$ python3 -q
>>> import numpy as np
>>> import numpy.linalg as la
>>> np.set_printoptions(precision=2, suppress=True, linewidth=160)
>>> X = np.array([[-7, 7, -7, 7, -7, 7],
...     [-6, -7, -6, -7, -6, -7],
...     [-5, -2, -5, -2, -5, -2],
...     [-7, 7, -7, 7, -7, 7],
...     [-6, -7, -6, -7, -6, -7],
...     [-5, -2, -5, -2, -5, -2]])
>>> X
array([[-7,  7, -7,  7, -7,  7],
       [-6, -7, -6, -7, -6, -7],
       [-5, -2, -5, -2, -5, -2],
       [-7,  7, -7,  7, -7,  7],
       [-6, -7, -6, -7, -6, -7],
       [-5, -2, -5, -2, -5, -2]])
>>> # rows 0 and 3 are equal
>>> th = np.radians(36)
>>> R = np.eye(6)
>>> R[5, 5] = R[1, 1] = np.cos(th)
>>> R[5, 1], R[1, 5] = -np.sin(th), np.sin(th)
>>> R
array([[ 1.  ,  0.  ,  0.  ,  0.  ,  0.  ,  0.  ],
       [ 0.  ,  0.81,  0.  ,  0.  ,  0.  ,  0.59],
       [ 0.  ,  0.  ,  1.  ,  0.  ,  0.  ,  0.  ],
       [ 0.  ,  0.  ,  0.  ,  1.  ,  0.  ,  0.  ],
       [ 0.  ,  0.  ,  0.  ,  0.  ,  1.  ,  0.  ],
       [ 0.  , -0.59,  0.  ,  0.  ,  0.  ,  0.81]])
>>> out = X @ R.T
>>> np.allclose(la.norm(X, axis=1), la.norm(out, axis=1))
True
>>> np.round(la.det(R), 2), round(np.trace(R), 2)
(np.float64(1.0), np.float64(5.62))
>>> np.round(la.svd(X, compute_uv=False), 2) + 0, np.round(la.svd(out, compute_uv=False), 2) + 0
(array([25.81, 24.62,  0.  ,  0.  ,  0.  ,  0.  ]), array([25.81, 24.62,  0.  ,  0.  ,  0.  ,  0.  ]))
>>> r = la.matrix_rank(X)
>>> r
np.int64(2)
>>> ns = la.svd(X)[2][r:].T
>>> [int(la.matrix_rank(np.delete(X, i, axis=0))) for i in range(6)]
[2, 2, 2, 2, 2, 2]
>>> J = np.load("out19.npy")
>>> J
array([[8, 0, 0, 0, 0, 0, 0, 0],
       [2, 3, 0, 0, 0, 0, 0, 0],
       [1, 8, 8, 0, 0, 0, 0, 0],
       [2, 6, 6, 0, 0, 0, 0, 0],
       [0, 0, 9, 8, 2, 0, 0, 0],
       [1, 6, 0, 8, 1, 2, 0, 0],
       [9, 7, 8, 3, 7, 5, 3, 0],
       [2, 4, 7, 0, 6, 6, 8, 5]])
>>> # triangular
>>> left, sig, VT = la.svd(J)
>>> np.argmax(sig[:-1] / (sig[1:] + 1e-6)) + 1
np.int64(7)
>>> sig.round(2) + 0
array([25.81, 11.6 , 10.05,  9.32,  7.45,  2.98,  0.4 ,  0.  ])
>>> out = left[:, :7] @ np.diag(sig[:7]) @ VT[:7]
>>> np.round(la.norm(J - out, 2), 2), round(float(sig[7]), 2)
(np.float64(0.0), 0.0)
>>> out.round(2) + 0
array([[8., 0., 0., 0., 0., 0., 0., 0.],
       [2., 3., 0., 0., 0., 0., 0., 0.],
       [1., 8., 8., 0., 0., 0., 0., 0.],
       [2., 6., 6., 0., 0., 0., 0., 0.],
       [0., 0., 9., 8., 2., 0., 0., 0.],
       [1., 6., 0., 8., 1., 2., 0., 0.],
       [9., 7., 8., 3., 7., 5., 3., 0.],
       [2., 4., 7., 0., 6., 6., 8., 5.]])
>>> np.round(np.abs(J - out).max(), 2)
np.float64(0.0)
